$ ipython --no-banner

In [1]: import numpy as np

In [2]: np.set_printoptions(precision=3, suppress=True, linewidth=160)

In [3]: def tidy(a):
   ...:     return np.round(a, 3) + 0
   ...: 

In [4]: mat = np.loadtxt("a.csv", delimiter=",")

In [5]: print(tidy(mat))
[[ 0.866  0.    -0.5    0.   ]
 [ 0.     1.     0.     0.   ]
 [ 0.5    0.     0.866  0.   ]
 [ 0.     0.     0.     1.   ]]

In [6]: x0 = np.array([2, 0, 2, 2])

In [7]: print(tidy(np.linalg.inv(mat)))
[[ 0.866  0.     0.5    0.   ]
 [ 0.     1.     0.     0.   ]
 [-0.5    0.     0.866  0.   ]
 [ 0.     0.     0.     1.   ]]

In [8]: print(tidy(np.linalg.det(mat)))
1.0

In [9]: print(tidy(np.abs(np.linalg.eigvals(mat))))
[1. 1. 1. 1.]

In [10]: M2 = np.array([[0, -2, 2], [-1, 0, -1]])

In [11]: W2 = np.kron(M2, mat)

In [12]: print(np.linalg.matrix_rank(W2))
8

In [13]: print(tidy(np.linalg.pinv(mat)))
[[ 0.866  0.     0.5    0.   ]
 [ 0.     1.     0.     0.   ]
 [-0.5    0.     0.866  0.   ]
 [ 0.     0.     0.     1.   ]]

In [14]: print(tidy(mat.T @ mat))
[[1. 0. 0. 0.]
 [0. 1. 0. 0.]
 [0. 0. 1. 0.]
 [0. 0. 0. 1.]]

In [15]: print(tidy(np.linalg.norm(mat, axis=0)))
[1. 1. 1. 1.]

In [16]: print(tidy(mat @ mat.T))
[[1. 0. 0. 0.]
 [0. 1. 0. 0.]
 [0. 0. 1. 0.]
 [0. 0. 0. 1.]]

In [17]: print(tidy(np.linalg.det(mat)))
1.0

In [18]: print((mat != 0).astype(int))
[[1 0 1 0]
 [0 1 0 0]
 [1 0 1 0]
 [0 0 0 1]]

In [19]: print((np.linalg.matrix_power((mat != 0) + (mat.T != 0) + np.eye(4), 4) > 0).astype(int))
[[1 0 1 0]
 [0 1 0 0]
 [1 0 1 0]
 [0 0 0 1]]

In [20]: M2 = np.array([[1, 1, 9], [8, 3, 4], [1, 5, 5], [4, 9, 1]])

In [21]: print(tidy(np.einsum("ik,kj->ij", mat, M2)))
[[ 0.366 -1.634  5.294]
 [ 8.     3.     4.   ]
 [ 1.366  4.83   8.83 ]
 [ 4.     9.     1.   ]]

In [22]: print(tidy(M2.T @ mat.T))
[[ 0.366  8.     1.366  4.   ]
 [-1.634  3.     4.83   9.   ]
 [ 5.294  4.     8.83   1.   ]]

In [23]: print(np.einsum("ij,ij->i", mat, mat))
[1. 1. 1. 1.]

In [24]: print(np.vstack([mat, M2.T]).shape)
(7, 4)

In [25]: print(np.linalg.matrix_rank(np.vstack([mat, M2.T])))
4

In [26]: A = np.array([[3.0, 0.0, -2.0, 2.0, 0.0],
    ...:     [0.0, 3.0, 2.0, -4.0, 0.0],
    ...:     [4.0, 5.0, 3.0, -5.0, 0.0],
    ...:     [4.0, 5.0, 4.0, 5.0, 0.0],
    ...:     [0.0, 0.0, 0.0, 0.0, 0.0]])

In [27]: print(A)
[[ 3.  0. -2.  2.  0.]
 [ 0.  3.  2. -4.  0.]
 [ 4.  5.  3. -5.  0.]
 [ 4.  5.  4.  5.  0.]
 [ 0.  0.  0.  0.  0.]]

In [28]: print(np.allclose(A[:-1].T @ np.linalg.lstsq(A[:-1].T, A[-1])[0], A[-1]))
True

In [29]: M = np.loadtxt("test10.csv", delimiter=",")

In [30]: print(tidy(M))
[[ 0.591 -0.682  0.136  0.409]
 [-0.682 -0.136  0.227  0.682]
 [ 0.136  0.227  0.955 -0.136]
 [ 0.409  0.682 -0.136  0.591]]

In [31]: print(tidy(np.linalg.eigvalsh(M).min()))
-1.0

In [32]: M2 = mat / np.sqrt((mat ** 2).mean(axis=1, keepdims=True))

In [33]: print(np.linalg.matrix_rank(mat - mat.mean(axis=1, keepdims=True)))
3

In [34]: print(tidy(mat - mat.mean(axis=1, keepdims=True)))
[[ 0.775 -0.092 -0.592 -0.092]
 [-0.25   0.75  -0.25  -0.25 ]
 [ 0.158 -0.342  0.525 -0.342]
 [-0.25  -0.25  -0.25   0.75 ]]

In [35]: print(tidy(np.linalg.norm(M2, axis=1)))
[2. 2. 2. 2.]

In [36]: print(np.linalg.matrix_rank(M2) == np.linalg.matrix_rank(mat))
True

In [37]: print(tidy(np.linalg.pinv(M)))
[[ 0.591 -0.682  0.136  0.409]
 [-0.682 -0.136  0.227  0.682]
 [ 0.136  0.227  0.955 -0.136]
 [ 0.409  0.682 -0.136  0.591]]

In [38]: print(tidy(M @ M.T))
[[1. 0. 0. 0.]
 [0. 1. 0. 0.]
 [0. 0. 1. 0.]
 [0. 0. 0. 1.]]

In [39]: M2 = M / np.sqrt((M ** 2).mean(axis=1, keepdims=True))

In [40]: print(tidy(np.linalg.norm(M2, axis=1)))
[2. 2. 2. 2.]

In [41]: print(np.linalg.matrix_rank(M2) == np.linalg.matrix_rank(M))
True

In [42]: arr = np.loadtxt("arr.csv", delimiter=",")

In [43]: print(arr)
[[ 0. -1.  0.  0.  0.  0.]
 [ 0.  0.  0.  0.  0.  0.]
 [ 2.  1.  0.  0.  0.  0.]
 [ 0.  0.  0. -1.  0.  0.]
 [ 0.  0.  0.  0.  0.  0.]
 [ 0.  0.  2.  1.  0.  0.]
 [ 0.  0.  0.  0.  0. -1.]
 [ 0.  0.  0.  0.  0.  0.]
 [ 0.  0.  0.  0.  2.  1.]]

In [44]: w1 = np.array([[3, 2, 3, 2, 3, 0],
    ...:     [0, 1, 1, 1, 3, 1],
    ...:     [0, 3, 3, 1, 3, 1],
    ...:     [1, 2, 2, 0, 1, 2],
    ...:     [1, 1, 1, 3, 0, 0],
    ...:     [1, 0, 3, 0, 1, 1]])

In [45]: b = np.array([-2, 0, 1, 1, -2, 3])

In [46]: H = np.maximum(arr @ w1 + b, 0)

In [47]: print(H)
[[0. 0. 0. 0. 0. 2.]
 [0. 0. 1. 1. 0. 3.]
 [4. 5. 8. 6. 7. 4.]
 [0. 0. 0. 1. 0. 1.]
 [0. 0. 1. 1. 0. 3.]
 [0. 8. 9. 3. 5. 7.]
 [0. 0. 0. 1. 0. 2.]
 [0. 0. 1. 1. 0. 3.]
 [1. 2. 6. 7. 0. 4.]]

In [48]: print((H > 0).astype(int))
[[0 0 0 0 0 1]
 [0 0 1 1 0 1]
 [1 1 1 1 1 1]
 [0 0 0 1 0 1]
 [0 0 1 1 0 1]
 [0 1 1 1 1 1]
 [0 0 0 1 0 1]
 [0 0 1 1 0 1]
 [1 1 1 1 0 1]]

In [49]: W2 = np.array([[0, 3], [-2, -4], [-5, -2], [-4, 4], [-2, -2], [-3, 0]])

In [50]: print((H @ W2).round(6).argmax(axis=1))
[1 1 1 1 1 1 1 1 1]

In [51]: W2 = np.array([[0, 2, 3], [3, 0, 1]])

In [52]: rng = np.random.default_rng(238368)

In [53]: F = rng.normal(size=(20, 2)) @ W2 + np.array([-2, 2, 0])

In [54]: print(tidy(F))
[[-7.897  3.438  0.192]
 [ 0.645  6.599  7.78 ]
 [-4.768  4.978  3.545]
 [-6.303  3.612  0.984]
 [ 1.518  1.762  0.816]
 [-1.419 -0.589 -3.69 ]
 [-1.449 -2.2   -6.116]
 [ 1.246  0.119 -1.739]
 [-1.463  1.058 -1.234]
 [ 2.696  2.753  2.695]
 [ 4.685  2.528  3.021]
 [-4.454  1.365 -1.77 ]
 [-0.655  0.87  -1.247]
 [-0.17   1.619  0.038]
 [-5.21  -1.434 -6.22 ]
 [-7.888  0.423 -4.327]
 [-2.732  0.416 -2.62 ]
 [-5.12   1.571 -1.683]
 [ 1.67   0.532 -0.979]
 [-3.953 -1.373 -5.71 ]]

In [55]: Xs = (F - F.mean(axis=0)) / F.std(axis=0)

In [56]: print(Xs.std(axis=0))
[1. 1. 1.]

In [57]: b = np.linalg.lstsq(np.delete(Xs, 0, axis=1), Xs[:, 0])[0]

In [58]: print(1 - np.var(Xs[:, 0] - np.delete(Xs, 0, axis=1) @ b))
1.0

In [59]: z = rng.permutation(3)

In [60]: M2 = F[:, z] * rng.choice([-1, 1], 3)

In [61]: print(tidy(M2))
[[-3.438 -7.897 -0.192]
 [-6.599  0.645 -7.78 ]
 [-4.978 -4.768 -3.545]
 [-3.612 -6.303 -0.984]
 [-1.762  1.518 -0.816]
 [ 0.589 -1.419  3.69 ]
 [ 2.2   -1.449  6.116]
 [-0.119  1.246  1.739]
 [-1.058 -1.463  1.234]
 [-2.753  2.696 -2.695]
 [-2.528  4.685 -3.021]
 [-1.365 -4.454  1.77 ]
 [-0.87  -0.655  1.247]
 [-1.619 -0.17  -0.038]
 [ 1.434 -5.21   6.22 ]
 [-0.423 -7.888  4.327]
 [-0.416 -2.732  2.62 ]
 [-1.571 -5.12   1.683]
 [-0.532  1.67   0.979]
 [ 1.373 -3.953  5.71 ]]

In [62]: Uu, _, vt = np.linalg.svd(F.T @ M2)

In [63]: print(z)
[1 0 2]

In [64]: print(tidy(np.linalg.lstsq(F, M2)[0]))
[[ 0.  1.  0.]
 [-1.  0.  0.]
 [ 0.  0. -1.]]

In [65]: print(tidy(Uu @ vt))
[[ 0.  1.  0.]
 [-1.  0.  0.]
 [ 0.  0. -1.]]

In [66]: Xs = M2 - M2.mean(axis=0)

In [67]: Uu, sig, vt = np.linalg.svd(Xs, full_matrices=False)

In [68]: print(np.searchsorted(np.cumsum(sig ** 2) / (sig ** 2).sum(), 0.9) + 1)
2

In [69]: print(np.abs(vt[0]).argmax())
2

In [70]: print(tidy((sig ** 2).sum() ** 2 / (sig ** 4).sum()))
1.825

In [71]: m1 = np.loadtxt("x.csv", delimiter=",")

In [72]: print(m1)
[[ 5.938 -1.468 -3.892  3.348]
 [ 3.557  0.553 -3.42   1.134]
 [ 1.373  3.213 -2.835 -3.779]
 [ 0.355  4.293 -4.181 -3.461]
 [ 1.251  3.234 -3.565 -2.612]
 [ 0.766  3.4   -5.64  -4.149]
 [ 1.227  5.008 -3.698 -2.498]
 [ 1.21   2.584 -4.096 -3.682]
 [ 4.024  0.409 -1.741  1.202]
 [ 0.897  5.163 -3.603 -3.868]
 [ 5.223 -0.947 -3.114  1.717]
 [ 5.235  0.208 -4.982  0.911]
 [ 3.675 -1.127 -2.942  1.436]
 [ 3.137 -1.192 -2.503  2.696]
 [ 4.228 -1.482 -4.827  1.903]
 [ 1.071  4.53  -3.169 -1.992]
 [ 6.437 -1.678 -4.848  1.744]]

In [73]: z = m1[:, 3] > np.median(m1[:, 3])

In [74]: f = m1[z].mean(axis=0) - m1[~z].mean(axis=0)

In [75]: print(np.argsort(-np.abs(f).round(6), kind="stable"))
[3 1 0 2]

In [76]: print(tidy(f))
[ 3.04  -4.381  0.563  4.69 ]

In [77]: print(((m1 - m1.mean(axis=0)) @ f > 0).astype(int))
[1 1 0 0 0 0 0 0 1 0 1 1 1 1 1 0 1]

In [78]: print(z.astype(int))
[1 1 0 0 0 0 0 0 1 0 1 0 1 1 1 0 1]
